$ python -q
>>> import numpy as np
>>> from numpy import linalg as LA
>>> np.set_printoptions(suppress=True, linewidth=120)
>>> data = np.array([[1.0, 2.0, -3.0, 0.0],
...     [-1.0, 3.0, 2.0, 1.0],
...     [-3.0, 3.0, 3.0, 3.0],
...     [0.0, 0.0, 0.0, -1.0]])
>>> O, evecs = LA.qr(data[:, :3])[0], LA.qr(data[:, 3:])[0]
>>> s = LA.svd(O.T @ evecs, compute_uv=False)
>>> round(float(LA.norm(O @ O.T - evecs @ evecs.T, 2)), 3)
1.0
>>> np.round(np.degrees(np.arccos(s.clip(0, 1))), 3)
array([17.548])
>>> w, evecs = LA.eig(data)
>>> np.round(np.sort(LA.eigvals(LA.inv(data))), 3)
array([-1.   , -0.684,  0.164,  0.425])
>>> w.round(3)
array([ 6.11 , -1.462,  2.351, -1.   ])
>>> np.round(LA.det(data), 3)
np.float64(21.0)
>>> np.round(LA.matrix_power(data, 4), 3)
array([[ 194., -117., -271., -143.],
       [-435.,  359.,  635.,  317.],
       [-600.,  459.,  876.,  426.],
       [   0.,    0.,    0.,    1.]])
>>> data @ data
array([[  8.,  -1.,  -8.,  -7.],
       [-10.,  13.,  15.,   8.],
       [-15.,  12.,  24.,   9.],
       [  0.,   0.,   0.,   1.]])
>>> m1 = np.loadtxt("dump.csv", delimiter=",")
>>> m1
array([[ 27., -27., -24.],
       [ 12.,  24.,   9.],
       [  9.,  -9.,  -8.],
       [  8.,  16.,   6.]])
>>> # looks like rank 2
>>> m1.sum(axis=0)
array([ 56.,   4., -17.])
>>> np.diff(m1, axis=0)
array([[-15.,  51.,  33.],
       [ -3., -33., -17.],
       [ -1.,  25.,  14.]])
>>> m1.sum(axis=1)
array([-24.,  45.,  -8.,  30.])
>>> m1 - m1[0]
array([[  0.,   0.,   0.],
       [-15.,  51.,  33.],
       [-18.,  18.,  16.],
       [-19.,  43.,  30.]])
>>> m1.mean(axis=0)
array([14.  ,  1.  , -4.25])
>>> LA.matrix_rank(m1)
np.int64(2)
>>> np.round(LA.svd(m1, compute_uv=False), 3) + 0
array([50.865, 28.806,  0.   ])
>>> np.unravel_index(np.abs(m1).argmax(), m1.shape)
(np.int64(0), np.int64(0))
>>> np.round(np.trace(LA.pinv(m1) @ m1), 3)
np.float64(2.0)
>>> LA.lstsq(m1[:-1].T, m1[-1])[2]
np.int32(2)
>>> np.allclose(m1[:-1].T @ LA.lstsq(m1[:-1].T, m1[-1])[0], m1[-1])
True
>>> np.unique(m1.round(6), axis=0).shape
(4, 3)
>>> rk = LA.matrix_rank(m1)
>>> rk
np.int64(2)
>>> ns = LA.svd(m1)[2][rk:].T
>>> [int(LA.matrix_rank(np.delete(m1, i, axis=0))) for i in range(4)]
[2, 2, 2, 2]
>>> ns.shape
(3, 1)
>>> np.round(ns @ ns.T, 3)
array([[ 0.083, -0.132,  0.242],
       [-0.132,  0.211, -0.386],
       [ 0.242, -0.386,  0.706]])
>>> Uu, s, VT = LA.svd(m1)
>>> np.argmax(s[:-1] / (s[1:] + 1e-6)) + 1
np.int64(2)
>>> s.round(3) + 0
array([50.865, 28.806,  0.   ])
>>> other = Uu[:, :2] @ np.diag(s[:2]) @ VT[:2]
>>> np.round(LA.norm(m1 - other, 2), 3), np.round(s[2], 3)
(np.float64(0.0), np.float64(0.0))
>>> LA.matrix_rank(m1, rtol=0.1)
np.int64(2)
>>> LA.cond(m1) > 100
np.True_
>>> np.argsort(-LA.norm(m1, axis=0).round(6), kind="stable")[:3]
array([1, 0, 2])
>>> X = np.load("a.npy")
>>> X
array([[-3.,  0.,  0.],
       [ 0.,  2.,  4.],
       [ 0.,  0.,  4.]])
>>> # triangular, det is the product of the diagonal
>>> np.round(LA.norm(X[0], 1), 3), np.round(LA.norm(X[0], np.inf), 3)
(np.float64(3.0), np.float64(3.0))
>>> round(LA.norm(X, 1), 3), round(LA.norm(X, np.inf), 3)
(np.float64(8.0), np.float64(6.0))
>>> X[0] @ X[1]
np.float64(0.0)
>>> np.round(LA.norm(X, axis=1), 3)
array([3.   , 4.472, 4.   ])
>>> round(float(LA.norm(X, "nuc")), 3)
10.211
>>> feats = np.load("run9.npy")
>>> feats
array([[-2.595,  3.085, 13.594],
       [-3.684, 12.874,  2.725],
       [-5.412, 22.833, -3.368],
       [-3.969,  4.156, 22.436],
       [-4.086,  7.147, 17.393],
       [-6.841, 27.682, -1.635],
       [-1.017,  4.354, -1.568],
       [-1.027, -1.903, 11.025],
       [-0.169, -6.257, 12.868],
       [-2.456,  4.07 , 10.508],
       [-4.349, 11.149, 11.496],
       [-3.866, 15.904, -1.882],
       [ 1.25 , -4.873, -1.255]])
>>> O = data.astype(float).copy()
>>> for j in range(4):
...     O[:, j] -= O[:, :j] @ (O[:, :j].T @ O[:, j])
...     O[:, j] /= LA.norm(O[:, j])
... 
>>> np.round(O.T @ O, 3) + 0
array([[1., 0., 0., 0.],
       [0., 1., 0., 0.],
       [0., 0., 1., 0.],
       [0., 0., 0., 1.]])
>>> np.round(O.T @ data, 3) + 0
array([[ 3.317, -3.015, -4.221, -3.015],
       [ 0.   ,  3.593, -1.037,  0.81 ],
       [ 0.   ,  0.   ,  1.762, -0.504],
       [ 0.   ,  0.   ,  0.   ,  1.   ]])
>>> idx = feats[:, 2] > np.median(feats[:, 2])
>>> r0 = feats[idx].mean(axis=0) - feats[~idx].mean(axis=0)
>>> idx.astype(int)
array([1, 0, 0, 1, 1, 0, 0, 1, 1, 0, 1, 0, 0])
>>> r0.round(3)
array([ 0.447, -8.939, 14.298])
>>> ((feats - feats.mean(axis=0)) @ r0 > 0).astype(int)
array([1, 0, 0, 1, 1, 0, 0, 1, 1, 1, 1, 0, 0])
>>> def softmax(z):
...     e = np.exp(z - z.max(axis=-1, keepdims=True))
...     return e / e.sum(axis=-1, keepdims=True)
... 
>>> np.round(softmax(feats[7] + -2), 3) + 0
array([0., 0., 1.])
>>> np.round(softmax(feats).sum(axis=1), 3)
array([1., 1., 1., 1., 1., 1., 1., 1., 1., 1., 1., 1., 1.])
>>> att = feats @ feats.T / np.sqrt(3)
>>> softmax(att).round(6).argmax(axis=1)
array([ 3,  5,  5,  3,  3,  5,  5,  3,  3,  3,  3,  5, 12])
>>> r0 = np.array([1, 1])
>>> A = np.array([np.roll(r0, i) for i in range(2)])
>>> A
array([[1, 1],
       [1, 1]])
>>> # rank 1
>>> w, evecs = LA.eigh(A)
>>> np.round(LA.eigvalsh(A @ A), 3)
array([0., 4.])
>>> np.abs(evecs[:, -1]).round(6).argmax()
np.int64(0)
>>> w
array([0., 2.])
>>> np.round(evecs.T @ evecs, 3) + 0
array([[1., 0.],
       [0., 1.]])
>>> np.round(LA.eigvalsh(A + -1 * np.eye(2)), 3)
array([-1.,  1.])
>>> w.sum(), np.trace(A)
(np.float64(2.0), np.int64(2))
>>> np.round(LA.svd(A, compute_uv=False), 3) + 0
array([2., 0.])
>>> np.round(np.abs(evecs[:, -1]), 3)
array([0.707, 0.707])
>>> r0 = np.array([-2, 0, 3, -3])
>>> arr = 2 * np.eye(4) + np.outer(r0, r0)
>>> arr
array([[ 6.,  0., -6.,  6.],
       [ 0.,  2.,  0.,  0.],
       [-6.,  0., 11., -9.],
       [ 6.,  0., -9., 11.]])
>>> # 2 groups of indices that never mix
>>> P = np.triu(np.array([[2, 0, 1, 1], [-2, -1, -2, -1], [0, 2, -2, 1], [-2, 1, 0, 1]]), 1) + np.eye(4)
>>> other = P @ arr @ LA.inv(P)
>>> other
array([[  6.,   0., -10.,  12.],
       [  6.,   2., -15.,  18.],
       [  0.,   0.,   2.,   0.],
       [  6.,   0., -15.,  20.]])
>>> (X != 0).astype(int)
array([[1, 0, 0],
       [0, 1, 1],
       [0, 0, 1]])
>>> (LA.matrix_power((X != 0) + (X.T != 0) + np.eye(3), 3) > 0).astype(int)
array([[1, 0, 0],
       [0, 1, 1],
       [0, 1, 1]])
>>> round(float(LA.det(X)), 3)
-24.0
>>> np.flatnonzero(LA.matrix_power((X != 0) + (X.T != 0) + np.eye(3), 3)[0])
array([0])
>>> np.round(np.sort(LA.eigvals(X).real), 3)
array([-3.,  2.,  4.])
>>> np.round(LA.det(2 * arr), 3), round(float(LA.det(arr)), 3)
(np.float64(3072.0), 192.0)
>>> np.round(LA.det(arr[::-1]), 3)
np.float64(192.0)
>>> np.einsum("ii->", arr)
np.float64(30.0)
>>> K = np.load("layer6.npy")
>>> K
array([[1, 0, 0, 0],
       [0, 1, 0, 0],
       [3, 3, 1, 0],
       [4, 4, 2, 1]])
>>> # triangular, det is the product of the diagonal
>>> P = np.triu(np.array([[3, 9, 8, 4], [3, 7, 5, 5], [7, 3, 5, 5], [3, 0, 1, 9]]), 1) + np.eye(4)
>>> other = P @ K @ LA.inv(P)
>>> other
array([[   41.,  -320.,  1288., -5000.],
       [   35.,  -279.,  1130., -4390.],
       [   23.,  -184.,   747., -2902.],
       [    4.,   -32.,   130.,  -505.]])
>>> LA.matrix_rank(other)
np.int64(4)
>>> np.round(LA.det(other), 3)
np.float64(1.0)
>>> P @ K - K @ P
array([[ 40.,  40.,   8.,   0.],
       [ 35.,  35.,  10.,   0.],
       [ 20.,  -7., -29., -27.],
       [  0., -36., -52., -46.]])
>>> O, R = LA.qr(K)
>>> O.round(3)
array([[-0.196,  0.687, -0.427, -0.555],
       [-0.   , -0.714, -0.427, -0.555],
       [-0.588, -0.082, -0.583,  0.555],
       [-0.784, -0.11 ,  0.544, -0.277]])
>>> O.shape, R.shape
((4, 4), (4, 4))
>>> np.round(np.abs(np.diag(R)), 3)
array([5.099, 1.401, 0.505, 0.277])
>>> np.round(O @ R, 3) + 0
array([[1., 0., 0., 0.],
       [0., 1., 0., 0.],
       [3., 3., 1., 0.],
       [4., 4., 2., 1.]])
>>> mat = np.load("m.npy")
>>> mat
array([[ 0,  1,  1],
       [ 0,  2,  3],
       [ 0,  2,  5],
       [ 0,  3,  5],
       [ 2,  4,  6],
       [ 3,  4,  8],
       [ 4,  4,  9],
       [ 4,  4,  9],
       [ 4,  5,  9],
       [ 6,  5, 10],
       [ 7,  7, 12],
       [ 9,  7, 12],
       [ 9,  7, 13],
       [11,  8, 13],
       [12,  9, 13],
       [13,  9, 13]])
>>> # rows 6 and 7 are equal
>>> x = np.array([2, -2, -2])
>>> y = mat @ x
>>> y
array([ -4, -10, -14, -16, -16, -18, -18, -18, -20, -18, -24, -20, -22, -20, -20, -18])
>>> np.round(LA.solve(mat.T @ mat, mat.T @ y), 3)
array([ 2., -2., -2.])
>>> np.round(LA.lstsq(mat, y)[0], 3)
array([ 2., -2., -2.])
>>> rng = np.random.default_rng(437)
>>> y = y + 0.02 * rng.normal(size=16)
>>> y.round(3)
array([ -3.984, -10.015, -14.009, -15.986, -16.041, -17.963, -18.023, -18.004, -19.978, -18.01 , -24.019, -20.   ,
       -22.019, -19.985, -19.993, -17.959])
>>> c, *_ = LA.lstsq(mat, y)
>>> c.round(3)
array([ 2.002, -1.995, -2.004])
>>> round(float(LA.norm(y - mat @ c)), 3)
0.081
>>> c.round()
array([ 2., -2., -2.])
>>> t3 = np.stack([mat, 2 * mat, mat[::-1]])
>>> LA.matrix_rank(t3)
array([3, 3, 3])
>>> np.round(LA.norm(t3, axis=(1, 2)), 3)
array([ 52.096, 104.192,  52.096])
>>> t3.shape
(3, 16, 3)
